% python3 -q
>>> import numpy as np
>>> from numpy import linalg as LA
>>> np.set_printoptions(precision=1, suppress=True, linewidth=120, legacy="1.25")
>>> other = np.array([[0, 6], [2, 2], [3, 8]])
>>> arr = np.kron(np.eye(3, dtype=int), other)
>>> print(arr)
[[0 6 0 0 0 0]
 [2 2 0 0 0 0]
 [3 8 0 0 0 0]
 [0 0 0 6 0 0]
 [0 0 2 2 0 0]
 [0 0 3 8 0 0]
 [0 0 0 0 0 6]
 [0 0 0 0 2 2]
 [0 0 0 0 3 8]]
>>> vec = np.array([1, -4, 2, 2, -5, 4])
>>> target = arr @ vec
>>> print(target)
[-24  -6 -29  12   8  22  24  -2  17]
>>> print(np.round(LA.pinv(arr) @ arr, 1) + 0)
[[1. 0. 0. 0. 0. 0.]
 [0. 1. 0. 0. 0. 0.]
 [0. 0. 1. 0. 0. 0.]
 [0. 0. 0. 1. 0. 0.]
 [0. 0. 0. 0. 1. 0.]
 [0. 0. 0. 0. 0. 1.]]
>>> print(LA.solve(arr.T @ arr, arr.T @ target))
[ 1. -4.  2.  2. -5.  4.]
>>> rng = np.random.default_rng(6436)
>>> target = target + 0.3 * rng.normal(size=9)
>>> print(target)
[-23.6  -6.1 -28.8  12.4   8.5  22.3  24.7  -1.9  16.8]
>>> b, *_ = LA.lstsq(arr, target)
>>> print(b.round())
[ 1. -4.  2.  2. -5.  4.]
>>> print(np.round(arr.T @ (target - arr @ b), 1) + 0)
[0. 0. 0. 0. 0. 0.]
>>> print(np.round(LA.norm(target - arr @ b), 1))
0.6
>>> print(b)
[ 0.9 -3.9  2.   2.  -5.2  4.1]
>>> M = np.load("sample11.npy")
>>> print(M)
[[ 0.9  0.5  0.3]
 [-0.9 -0.4  0.8]
 [ 1.   0.7 -1. ]
 [ 0.   0.   0.2]
 [ 1.   0.7 -0.9]
 [-0.6  0.   1. ]
 [-1.  -0.7  1. ]
 [ 1.   0.5 -0.9]
 [-1.  -0.5  0.4]
 [ 1.   0.7 -1. ]
 [ 1.   0.8 -0.9]
 [-1.  -0.5  1. ]
 [-1.  -0.7  0.9]]
>>> # row 9 repeats row 2
>>> th = np.radians(36)
>>> R = np.eye(3)
>>> R[2, 2] = R[0, 0] = np.cos(th)
>>> R[2, 0], R[0, 2] = -np.sin(th), np.sin(th)
>>> print(R)
[[ 0.8  0.   0.6]
 [ 0.   1.   0. ]
 [-0.6  0.   0.8]]
>>> other = M @ R.T
>>> print(np.allclose(M @ M.T, other @ other.T))
True
>>> print(np.allclose(LA.norm(M, axis=1), LA.norm(other, axis=1)))
True
>>> print(other)
[[ 0.9  0.5 -0.3]
 [-0.3 -0.4  1.2]
 [ 0.2  0.7 -1.4]
 [ 0.1  0.   0.2]
 [ 0.3  0.7 -1.3]
 [ 0.1  0.   1.2]
 [-0.2 -0.7  1.4]
 [ 0.3  0.5 -1.3]
 [-0.6 -0.5  0.9]
 [ 0.2  0.7 -1.4]
 [ 0.3  0.8 -1.3]
 [-0.2 -0.5  1.4]
 [-0.3 -0.7  1.3]]
>>> cen = M - M.mean(axis=0)
>>> left, sv, Vt = LA.svd(cen, full_matrices=False)
>>> print(np.round(sv ** 2 / (sv ** 2).sum(), 1) + 0)
[1. 0. 0.]
>>> print(np.abs(left[:, 0]).argmax())
6
>>> print(np.round(np.abs(Vt[-1]), 1) + 0)
[0.5 0.8 0. ]
>>> A = np.load("mat.npy")
>>> print(A)
[[0. 3. 4.]
 [3. 0. 0.]
 [4. 0. 0.]]
>>> # rows and columns are dependent
>>> print(np.trace(A))
0.0
>>> print(np.sort(np.abs(LA.eigvals(A))))
[0. 5. 5.]
>>> print(np.allclose(A @ A.T, A.T @ A))
True
>>> other = A / LA.norm(A, axis=1, keepdims=True)
>>> C2 = other @ other.T
>>> print(LA.norm(other, axis=1))
[1. 1. 1.]
>>> print((np.abs(C2) > 0.9).astype(int))
[[1 0 0]
 [0 1 1]
 [0 1 1]]
>>> feats = np.loadtxt("dump.csv", delimiter=",")
>>> print(feats)
[[-0.7 -0.4 -0.6]
 [-0.6 -0.2  0.8]
 [-0.4  0.9 -0.1]]
>>> other = np.array([[2, 3], [2, 1], [2, 2]])
>>> print(LA.matrix_rank(np.vstack([feats, other.T])))
3
>>> print(LA.matrix_rank(feats @ other))
2
>>> print(other.T @ feats.T)
[[-3.4  0.1  0.6]
 [-3.7 -0.3 -0.7]]
>>> print(feats @ other)
[[-3.4 -3.7]
 [ 0.1 -0.3]
 [ 0.6 -0.7]]
>>> print(np.einsum("ik,kj->ij", feats, other))
[[-3.4 -3.7]
 [ 0.1 -0.3]
 [ 0.6 -0.7]]
>>> E = np.loadtxt("test0.csv", delimiter=",")
>>> print(E)
[[0. 1. 3.]
 [0. 0. 3.]
 [0. 0. 0.]]
>>> # column 2 is much longer than the rest
>>> print(np.unique(E.round(6), axis=0).shape)
(3, 3)
>>> print(np.round(np.trace(LA.pinv(E) @ E), 1))
2.0
>>> print(np.allclose(E[:-1].T @ LA.lstsq(E[:-1].T, E[-1])[0], E[-1]))
True
>>> print(LA.lstsq(E[:-1].T, E[-1])[2])
2
>>> mat = np.load("layer16.npy")
>>> print(mat)
[[ 2. -5.  0.]
 [ 0. -3.  0.]
 [ 0.  0. -3.]]
>>> # triangular, det is the product of the diagonal
>>> vec = np.array([-1, -1, -3])
>>> print(np.abs(LA.eigvals(feats)))
[1. 1. 1.]
>>> print(np.sort(np.abs(np.degrees(np.angle(LA.eigvals(feats))))))
[  0.  173.9 173.9]
>>> print(LA.inv(feats))
[[-0.7 -0.6 -0.4]
 [-0.4 -0.2  0.9]
 [-0.6  0.8 -0.1]]
>>> print(3 - LA.matrix_rank(feats - np.eye(3), tol=1e-8))
1
>>> print(feats.T @ (feats @ vec))
[-1. -1. -3.]
>>> other = LA.inv(mat)
>>> print(LA.inv(other))
[[ 2. -5.  0.]
 [-0. -3. -0.]
 [-0. -0. -3.]]
>>> print(LA.det(mat) * other)
[[  9. -15.   0.]
 [ -0.  -6.  -0.]
 [ -0.  -0.  -6.]]
>>> print(other)
[[ 0.5 -0.8  0. ]
 [-0.  -0.3 -0. ]
 [-0.  -0.  -0.3]]
>>> print((np.abs(other) > 1e-9).astype(int))
[[1 1 0]
 [0 1 0]
 [0 0 1]]
>>> print(round(LA.slogdet(mat)[0], 1))
1.0
>>> print(np.allclose(other, mat.T))
False
>>> data = np.array([[0.2, 0.0, 1.0, 0.4],
...     [1.3, -1.1, 1.1, -1.0],
...     [0.9, -0.4, 0.2, 0.2],
...     [0.8, 0.1, 1.0, 0.3]])
>>> data[:, 2] *= 3
>>> print(data)
[[ 0.2  0.   3.   0.4]
 [ 1.3 -1.1  3.3 -1. ]
 [ 0.9 -0.4  0.6  0.2]
 [ 0.8  0.1  3.   0.3]]
>>> # column 2 dominates
>>> proj = np.triu(np.array([[2, 1, 0, 1], [1, 0, 2, 1], [1, 2, 1, 2], [0, 1, 1, 1]]), 1) + np.eye(4)
>>> other = proj @ data @ LA.inv(proj)
>>> print(other)
[[  2.3  -3.3  15.9 -31.1]
 [  3.9  -5.7  18.9 -36.3]
 [  2.5  -2.7  12.  -23. ]
 [  0.8  -0.7   4.4  -8.6]]
>>> print(LA.matrix_rank(other))
4
>>> print(round(LA.eigvals(data).sum().real, 1))
-0.0
>>> print(np.round(LA.det(data.T), 1))
-1.8
>>> print(np.kron(np.eye(2, dtype=int), data))
[[ 0.2  0.   3.   0.4  0.   0.   0.   0. ]
 [ 1.3 -1.1  3.3 -1.   0.  -0.   0.  -0. ]
 [ 0.9 -0.4  0.6  0.2  0.  -0.   0.   0. ]
 [ 0.8  0.1  3.   0.3  0.   0.   0.   0. ]
 [ 0.   0.   0.   0.   0.2  0.   3.   0.4]
 [ 0.  -0.   0.  -0.   1.3 -1.1  3.3 -1. ]
 [ 0.  -0.   0.   0.   0.9 -0.4  0.6  0.2]
 [ 0.   0.   0.   0.   0.8  0.1  3.   0.3]]
>>> print(round(float(np.einsum("ij,ji->", data, data)), 1))
6.1
>>> print(np.round(LA.det(2 * data), 1), round(LA.det(data), 1))
-29.4 -1.8
>>> print(np.round(np.poly(data), 1) + 0)
[ 1.   0.  -3.  -4.6 -1.8]
>>> print(round(float(np.einsum("ii->", data)), 1))
-0.0
>>> lab = rng.permutation(4)
>>> other = data[:, lab] * rng.choice([-1, 1], 4)
>>> print(other)
[[ 0.2 -0.  -0.4  3. ]
 [ 1.3  1.1  1.   3.3]
 [ 0.9  0.4 -0.2  0.6]
 [ 0.8 -0.1 -0.3  3. ]]
>>> left, _, Vt = LA.svd(data.T @ other)
>>> print(np.round(left @ Vt, 1) + 0)
[[ 1.  0.  0.  0.]
 [ 0. -1.  0.  0.]
 [ 0.  0.  0.  1.]
 [ 0.  0. -1.  0.]]
>>> print(np.round(LA.lstsq(data, other)[0], 1) + 0)
[[ 1.  0.  0.  0.]
 [ 0. -1.  0.  0.]
 [ 0.  0.  0.  1.]
 [ 0.  0. -1.  0.]]
>>> vec = np.array([1, 3, 1, -1])
>>> print(np.einsum("ij,j->i", data, vec))
[2.8 2.3 0.1 3.8]
>>> print(data @ np.ones(4))
[3.6 2.5 1.3 4.2]
>>> print((data * vec).sum(axis=1))
[2.8 2.3 0.1 3.8]
>>> print(LA.norm(data @ vec) <= LA.norm(data, 2) * LA.norm(vec) + 1e-9)
True
>>> print(data @ np.eye(4)[3])
[ 0.4 -1.   0.2  0.3]
>>> print((data @ vec).argmax())
3
>>> vec = np.array([-3, 5, 0, 5])
>>> a = np.maximum(data @ vec, 0)
>>> print(np.maximum(data @ vec, 0) - np.maximum(-data @ vec, 0))
[  1.4 -14.4  -3.7  -0.4]
>>> print(np.tanh(data @ vec))
[ 0.9 -1.  -1.  -0.4]
>>> print(np.maximum(data @ (3 * vec), 0))
[4.2 0.  0.  0. ]
